$ ipython --no-banner

In [1]: import numpy as np

In [2]: np.set_printoptions(precision=2, suppress=True, linewidth=140)

In [3]: arr = np.load("x.npy")

In [4]: print(arr)
[[ 1.85 -1.23  0.11  3.07 -1.69  0.91 -1.05]
 [-1.15 -0.29 -0.03 -1.26  1.68  3.63 -1.27]
 [-0.21 -1.98 -2.87  0.36  2.06 -0.41  1.4 ]
 [-2.32 -2.64  1.59  0.88  0.53 -0.5   0.5 ]]

In [5]: out = arr / np.sqrt((arr ** 2).mean(axis=1, keepdims=True))

In [6]: print(np.linalg.matrix_rank(out) == np.linalg.matrix_rank(arr))
True

In [7]: print(out[1])
[-0.67 -0.17 -0.02 -0.73  0.98  2.12 -0.74]

In [8]: print(np.linalg.matrix_rank(arr - arr.mean(axis=1, keepdims=True)))
4

In [9]: print(np.linalg.norm(out, axis=1))
[2.65 2.65 2.65 2.65]

In [10]: feats = np.tril(np.array([[7, 6, -6, 5, -6, 9, 6, 4, 7, -8, -6],
    ...:     [8, 4, -8, 2, 1, -6, 8, -2, 8, -2, 5],
    ...:     [8, 9, 2, 7, -6, 9, 6, -6, -6, -4, -8],
    ...:     [1, 8, -7, 9, -8, -6, -7, 9, 5, -7, 0],
    ...:     [3, 8, 8, 7, -8, -7, 1, 2, 1, 4, -6],
    ...:     [6, 5, 6, -6, -3, -3, 6, 9, -9, -9, -6],
    ...:     [0, -2, -9, -4, -1, 1, 1, -2, 7, 7, -6],
    ...:     [-6, 4, -2, -3, -5, 2, -2, 5, -5, 6, -8],
    ...:     [0, 2, 8, -6, 6, 0, 4, 9, 1, 8, 7],
    ...:     [7, 8, -8, -1, 0, 8, -2, -7, 1, 7, 8],
    ...:     [-5, -8, -4, -5, -2, 8, 7, 4, 4, 1, 7]]), -1) + np.eye(11, dtype=int)

In [11]: print(feats)
[[ 1  0  0  0  0  0  0  0  0  0  0]
 [ 8  1  0  0  0  0  0  0  0  0  0]
 [ 8  9  1  0  0  0  0  0  0  0  0]
 [ 1  8 -7  1  0  0  0  0  0  0  0]
 [ 3  8  8  7  1  0  0  0  0  0  0]
 [ 6  5  6 -6 -3  1  0  0  0  0  0]
 [ 0 -2 -9 -4 -1  1  1  0  0  0  0]
 [-6  4 -2 -3 -5  2 -2  1  0  0  0]
 [ 0  2  8 -6  6  0  4  9  1  0  0]
 [ 7  8 -8 -1  0  8 -2 -7  1  1  0]
 [-5 -8 -4 -5 -2  8  7  4  4  1  1]]

In [12]: print(np.prod(np.diag(feats)), np.round(np.linalg.det(feats), 2))
1 1.0

In [13]: print(np.linalg.matrix_rank(feats - feats[0, 0] * np.eye(11)))
10

In [14]: def softmax(z):
    ...:     e = np.exp(z - z.max(axis=-1, keepdims=True))
    ...:     return e / e.sum(axis=-1, keepdims=True)
    ...: 

In [15]: print(np.round(softmax(feats[7]), 2) + 0)
[0.   0.8  0.   0.   0.   0.11 0.   0.04 0.01 0.01 0.01]

In [16]: print(softmax(feats).sum(axis=1))
[1. 1. 1. 1. 1. 1. 1. 1. 1. 1. 1.]

In [17]: print(np.round(softmax(feats[7] + -1), 2) + 0)
[0.   0.8  0.   0.   0.   0.11 0.   0.04 0.01 0.01 0.01]

In [18]: S = feats @ feats.T / np.sqrt(11)

In [19]: print(np.round(softmax(S), 2) + 0)
[[0.03 0.25 0.25 0.03 0.06 0.14 0.02 0.   0.02 0.19 0.01]
 [0.   0.08 0.86 0.   0.   0.   0.   0.   0.   0.06 0.  ]
 [0.   0.   1.   0.   0.   0.   0.   0.   0.   0.   0.  ]
 [0.   0.   0.   0.04 0.   0.   0.   0.   0.   0.96 0.  ]
 [0.   0.   0.   0.   1.   0.   0.   0.   0.   0.   0.  ]
 [0.   0.   0.   0.   0.   1.   0.   0.   0.   0.   0.  ]
 [0.   0.   0.   0.   0.   0.   0.99 0.   0.   0.   0.01]
 [0.   0.   0.   0.   0.   0.   0.   1.   0.   0.   0.  ]
 [0.   0.   0.   0.   0.   0.   0.   0.   1.   0.   0.  ]
 [0.   0.   0.   0.   0.   0.   0.   0.   0.   1.   0.  ]
 [0.   0.   0.   0.   0.   0.   0.   0.   0.   0.   1.  ]]

In [20]: print(softmax(S).round(6).argmax(axis=1))
[ 1  2  2  9  4  5  6  7  8  9 10]

In [21]: print(np.round(softmax(S + np.triu(np.full(S.shape, -np.inf), 1)), 2) + 0)
[[1. 0. 0. 0. 0. 0. 0. 0. 0. 0. 0.]
 [0. 1. 0. 0. 0. 0. 0. 0. 0. 0. 0.]
 [0. 0. 1. 0. 0. 0. 0. 0. 0. 0. 0.]
 [0. 0. 0. 1. 0. 0. 0. 0. 0. 0. 0.]
 [0. 0. 0. 0. 1. 0. 0. 0. 0. 0. 0.]
 [0. 0. 0. 0. 0. 1. 0. 0. 0. 0. 0.]
 [0. 0. 0. 0. 0. 0. 1. 0. 0. 0. 0.]
 [0. 0. 0. 0. 0. 0. 0. 1. 0. 0. 0.]
 [0. 0. 0. 0. 0. 0. 0. 0. 1. 0. 0.]
 [0. 0. 0. 0. 0. 0. 0. 0. 0. 1. 0.]
 [0. 0. 0. 0. 0. 0. 0. 0. 0. 0. 1.]]
